% ipython --no-banner

In [1]: import numpy as np

In [2]: from numpy import linalg as LA

In [3]: np.set_printoptions(precision=2, suppress=True, linewidth=100)

In [4]: m1 = np.load("data.npy")

In [5]: print(m1)
[[ 5.18 -0.75  1.56 -0.1  -0.34  0.63  0.4  -1.44  0.06  0.   -0.58]
 [-0.75  5.57  0.05  0.94  2.12 -0.85  0.09 -0.81  0.16 -0.26  0.47]
 [ 1.56  0.05  6.9  -0.17  0.91  0.28 -0.67 -0.34 -1.46 -0.13 -0.81]
 [-0.1   0.94 -0.17  6.41  0.15 -1.26 -0.82 -0.87  0.84  0.14 -1.01]
 [-0.34  2.12  0.91  0.15  4.66  0.27  0.16 -0.62  0.07 -1.07  1.15]
 [ 0.63 -0.85  0.28 -1.26  0.27  4.52  0.84 -0.52 -0.83 -0.84  0.1 ]
 [ 0.4   0.09 -0.67 -0.82  0.16  0.84  4.5  -0.85  0.96  0.04 -0.09]
 [-1.44 -0.81 -0.34 -0.87 -0.62 -0.52 -0.85  4.76 -0.21  1.36 -0.59]
 [ 0.06  0.16 -1.46  0.84  0.07 -0.83  0.96 -0.21  4.38 -0.49 -0.28]
 [ 0.   -0.26 -0.13  0.14 -1.07 -0.84  0.04  1.36 -0.49  4.75 -0.95]
 [-0.58  0.47 -0.81 -1.01  1.15  0.1  -0.09 -0.59 -0.28 -0.95  4.36]]

In [6]: # equal to its transpose

In [7]: vec = np.ones(11)

In [8]: for _ in range(6):
   ...:     vec = m1 @ vec
   ...:     vec /= LA.norm(vec)
   ...:     print(round(vec @ m1 @ vec, 2))
   ...: 
6.49
8.19
8.74
8.89
8.94
8.96

In [9]: print(vec)
[ 0.2   0.47  0.42  0.25  0.47  0.02  0.03 -0.42 -0.01 -0.29  0.1 ]

In [10]: Q, evecs = LA.qr(m1[:, :6])[0], LA.qr(m1[:, 6:])[0]

In [11]: sv = LA.svd(Q.T @ evecs, compute_uv=False)

In [12]: print(round(float(LA.norm(Q @ Q.T - evecs @ evecs.T, 2)), 2))
1.0

In [13]: out = m1 / LA.norm(m1, axis=1, keepdims=True)

In [14]: cov = out @ out.T

In [15]: print(np.round(np.degrees(np.arccos(np.clip(cov[7, 5], -1, 1))), 2))
102.41

In [16]: print(LA.norm(out, axis=1))
[1. 1. 1. 1. 1. 1. 1. 1. 1. 1. 1.]

In [17]: out = LA.inv(m1)

In [18]: print(np.round(LA.inv(out), 2) + 0)
[[ 5.18 -0.75  1.56 -0.1  -0.34  0.63  0.4  -1.44  0.06  0.   -0.58]
 [-0.75  5.57  0.05  0.94  2.12 -0.85  0.09 -0.81  0.16 -0.26  0.47]
 [ 1.56  0.05  6.9  -0.17  0.91  0.28 -0.67 -0.34 -1.46 -0.13 -0.81]
 [-0.1   0.94 -0.17  6.41  0.15 -1.26 -0.82 -0.87  0.84  0.14 -1.01]
 [-0.34  2.12  0.91  0.15  4.66  0.27  0.16 -0.62  0.07 -1.07  1.15]
 [ 0.63 -0.85  0.28 -1.26  0.27  4.52  0.84 -0.52 -0.83 -0.84  0.1 ]
 [ 0.4   0.09 -0.67 -0.82  0.16  0.84  4.5  -0.85  0.96  0.04 -0.09]
 [-1.44 -0.81 -0.34 -0.87 -0.62 -0.52 -0.85  4.76 -0.21  1.36 -0.59]
 [ 0.06  0.16 -1.46  0.84  0.07 -0.83  0.96 -0.21  4.38 -0.49 -0.28]
 [ 0.   -0.26 -0.13  0.14 -1.07 -0.84  0.04  1.36 -0.49  4.75 -0.95]
 [-0.58  0.47 -0.81 -1.01  1.15  0.1  -0.09 -0.59 -0.28 -0.95  4.36]]

In [19]: print(np.allclose(out, m1.T))
False

In [20]: print(round(float(LA.slogdet(m1)[0]), 2))
1.0

In [21]: print((np.abs(out) > 1e-9).astype(int))
[[1 1 1 1 1 1 1 1 1 1 1]
 [1 1 1 1 1 1 1 1 1 1 1]
 [1 1 1 1 1 1 1 1 1 1 1]
 [1 1 1 1 1 1 1 1 1 1 1]
 [1 1 1 1 1 1 1 1 1 1 1]
 [1 1 1 1 1 1 1 1 1 1 1]
 [1 1 1 1 1 1 1 1 1 1 1]
 [1 1 1 1 1 1 1 1 1 1 1]
 [1 1 1 1 1 1 1 1 1 1 1]
 [1 1 1 1 1 1 1 1 1 1 1]
 [1 1 1 1 1 1 1 1 1 1 1]]

In [22]: print(np.round(m1 @ out, 2) + 0)
[[1. 0. 0. 0. 0. 0. 0. 0. 0. 0. 0.]
 [0. 1. 0. 0. 0. 0. 0. 0. 0. 0. 0.]
 [0. 0. 1. 0. 0. 0. 0. 0. 0. 0. 0.]
 [0. 0. 0. 1. 0. 0. 0. 0. 0. 0. 0.]
 [0. 0. 0. 0. 1. 0. 0. 0. 0. 0. 0.]
 [0. 0. 0. 0. 0. 1. 0. 0. 0. 0. 0.]
 [0. 0. 0. 0. 0. 0. 1. 0. 0. 0. 0.]
 [0. 0. 0. 0. 0. 0. 0. 1. 0. 0. 0.]
 [0. 0. 0. 0. 0. 0. 0. 0. 1. 0. 0.]
 [0. 0. 0. 0. 0. 0. 0. 0. 0. 1. 0.]
 [0. 0. 0. 0. 0. 0. 0. 0. 0. 0. 1.]]
